% ipython --no-banner

In [1]: import numpy as np

In [2]: np.set_printoptions(suppress=True, linewidth=120)

In [3]: C = np.sign(np.array([[-5, 3, -2, 0], [4, -4, 2, 0], [-5, 2, 1, 1], [-4, 0, 0, 2]]))

In [4]: Y = (np.tril(C, -1) + np.eye(4)) @ (np.triu(C, 1) + np.eye(4))

In [5]: ev = np.array([5, 3, 2, 4])

In [6]: feats = np.rint(Y * ev @ np.linalg.inv(Y)) + 0

In [7]: print(feats)
[[ 12.  -7.   5.  -5.]
 [  8.  -3.   4.  -4.]
 [-10.   9.  -4.   8.]
 [ -8.   7.  -5.   9.]]

In [8]: Y = np.array([[-4, -1, 3], [1, 4, 3]])

In [9]: C = np.kron(Y, feats)

In [10]: print(np.linalg.matrix_rank(C))
8

In [11]: print(C.shape)
(8, 12)

In [12]: Q, R = np.linalg.qr(feats)

In [13]: print(round(np.trace(Q @ Q.T), 2))
4.0

In [14]: print(R.round(2))
[[-19.29  13.17  -8.92  12.65]
 [  0.    -3.82   0.15  -4.03]
 [  0.     0.    -1.57   2.93]
 [  0.     0.     0.     1.04]]

In [15]: print(np.round(Q.T @ Q, 2) + 0)
[[1. 0. 0. 0.]
 [0. 1. 0. 0.]
 [0. 0. 1. 0.]
 [0. 0. 0. 1.]]

In [16]: print(np.round(np.abs(np.diag(R)), 2))
[19.29  3.82  1.57  1.04]

In [17]: print(np.round(np.linalg.det(feats[::-1]), 2))
120.0

In [18]: print(round(float(np.linalg.det(feats.T)), 2))
120.0

In [19]: print(np.einsum("ii->", feats))
14.0

In [20]: ev, V = np.linalg.eig(feats)

In [21]: print(ev.round(2))
[2. 5. 3. 4.]

In [22]: print(np.round(feats @ V[:, 0] - ev[0] * V[:, 0], 2) + 0)
[0. 0. 0. 0.]

In [23]: print(np.round(np.sort(np.linalg.eigvals(feats.T)), 2))
[2. 3. 4. 5.]

In [24]: feats[4]
Traceback (most recent call last):
  Cell In[24], line 1
    feats[4]
IndexError: index 4 is out of bounds for axis 0 with size 4


In [25]: print(feats - feats[0])
[[  0.   0.   0.   0.]
 [ -4.   4.  -1.   1.]
 [-22.  16.  -9.  13.]
 [-20.  14. -10.  14.]]

In [26]: print(feats.mean(axis=0))
[0.5 1.5 0.  2. ]

In [27]: print(np.unravel_index(np.abs(feats).argmax(), feats.shape))
(np.int64(0), np.int64(0))

In [28]: print(np.abs(feats).max())
12.0

In [29]: feats[:, 4]
Traceback (most recent call last):
  Cell In[29], line 1
    feats[:, 4]
IndexError: index 4 is out of bounds for axis 1 with size 4


In [30]: print(feats.shape)
(4, 4)

In [31]: print(np.round(np.linalg.svd(feats, compute_uv=False), 2))
[28.33  4.46  2.35  0.4 ]

In [32]: print(feats.sum(axis=0))
[2. 6. 0. 8.]

In [33]: F = np.array([[10.97, -2.7, -6.96, -1.42],
    ...:     [-6.27, 10.05, 9.52, 0.67],
    ...:     [9.66, -5.78, -4.3, 3.12],
    ...:     [-2.06, 4.29, 3.74, 0.18],
    ...:     [-6.87, -3.09, 1.18, 0.91],
    ...:     [-6.33, 2.08, 3.54, -0.04],
    ...:     [6.67, -5.16, -4.52, 1.47],
    ...:     [-2.43, 12.49, -1.84, -12.56],
    ...:     [13.18, -9.64, -9.75, 1.61],
    ...:     [6.39, 11.56, 0.34, -5.67],
    ...:     [-16.84, -5.87, 4.86, 3.2]])

In [34]: u = np.array([1, 0, 1])

In [35]: print(np.round(np.polyval(u, F[1]), 2))
[ 40.31 102.    91.63   1.45]

In [36]: print(np.round(np.correlate(F[1], F[4], "full"), 2))
[ -5.71   1.75  39.9   23.86 -97.67 -67.47  -4.6 ]

In [37]: print(np.round(np.cross(F[1, :3], F[4, :3]), 2))
[ 41.28 -58.    88.42]
